% ipython --no-banner

In [1]: import numpy as np

In [2]: import numpy.linalg as la

In [3]: np.set_printoptions(precision=2, suppress=True, linewidth=120, sign=" ")

In [4]: rd = lambda a: np.round(a, 2) + 0

In [5]: rng = np.random.default_rng(19)

In [6]: feats = rng.normal(size=(10, 5)) + 5 * np.array([-1, 0, 0, -1, -2])

In [7]: rd(feats)
Out[7]: 
array([[ -5.37,   0.99,   0.42,  -5.62,  -9.33],
       [ -6.45,   0.59,  -0.56,  -4.37,  -9.56],
       [ -5.77,   0.53,   0.34,  -5.65,  -8.  ],
       [ -4.2 ,  -1.18,  -0.99,  -4.68,  -9.69],
       [ -5.73,   1.22,   0.1 ,  -5.86, -10.37],
       [ -5.18,  -1.55,  -0.83,  -6.81, -10.29],
       [ -4.39,  -1.29,   0.32,  -6.18, -10.16],
       [ -5.52,  -1.21,  -0.55,  -6.23,  -9.71],
       [ -4.95,   1.2 ,  -1.46,  -3.91, -10.08],
       [ -4.59,  -0.19,   1.55,  -3.61,  -8.93]])

In [8]: cov = np.cov(feats, rowvar=False)

In [9]: rd(np.corrcoef(feats.T))
Out[9]: 
array([[ 1.  , -0.5 ,  0.07,  0.13, -0.18],
       [-0.5 ,  1.  ,  0.1 ,  0.42,  0.21],
       [ 0.07,  0.1 ,  1.  ,  0.07,  0.49],
       [ 0.13,  0.42,  0.07,  1.  ,  0.27],
       [-0.18,  0.21,  0.49,  0.27,  1.  ]])

In [10]: rd(np.median(feats, axis=0))
Out[10]: array([-5.27,  0.17, -0.23, -5.63, -9.7 ])

In [11]: np.argsort(-feats.std(axis=0).round(6), kind="stable")
Out[11]: array([ 1,  3,  2,  4,  0])

In [12]: cov.shape
Out[12]: (5, 5)

In [13]: np.argwhere(np.triu(np.abs(np.corrcoef(feats.T)) > 0.8, 1))
Out[13]: array([], shape=(0, 2), dtype=int64)

In [14]: basis = feats[[8, 4]].astype(float)

In [15]: for _ in range(4):
    ...:     idx = la.norm(feats[:, None] - basis, axis=-1).argmin(axis=1)
    ...:     basis = np.array([feats[idx == j].mean(axis=0) for j in range(2)])
    ...: 

In [16]: idx
Out[16]: array([ 1,  0,  1,  0,  1,  1,  1,  1,  0,  1])

In [17]: np.bincount(idx)
Out[17]: array([ 3,  7])

In [18]: rd(basis[1] - basis[0])
Out[18]: array([-0.02, -0.42,  1.2 , -1.39,  0.23])

In [19]: np.abs(basis[1] - basis[0]).argmax()
Out[19]: np.int64(3)

In [20]: rd(basis)
Out[20]: 
array([[-5.2 ,  0.2 , -1.  , -4.32, -9.78],
       [-5.22, -0.21,  0.19, -5.71, -9.54]])

In [21]: theta = np.radians(135)

In [22]: Rm = np.eye(5)

In [23]: Rm[2, 2] = Rm[3, 3] = np.cos(theta)

In [24]: Rm[2, 3], Rm[3, 2] = -np.sin(theta), np.sin(theta)

In [25]: rd(Rm)
Out[25]: 
array([[ 1.  ,  0.  ,  0.  ,  0.  ,  0.  ],
       [ 0.  ,  1.  ,  0.  ,  0.  ,  0.  ],
       [ 0.  ,  0.  , -0.71, -0.71,  0.  ],
       [ 0.  ,  0.  ,  0.71, -0.71,  0.  ],
       [ 0.  ,  0.  ,  0.  ,  0.  ,  1.  ]])

In [26]: out = basis @ Rm.T

In [27]: np.allclose(basis @ basis.T, out @ out.T)
Out[27]: True

In [28]: np.allclose(la.norm(basis, axis=1), la.norm(out, axis=1))
Out[28]: True
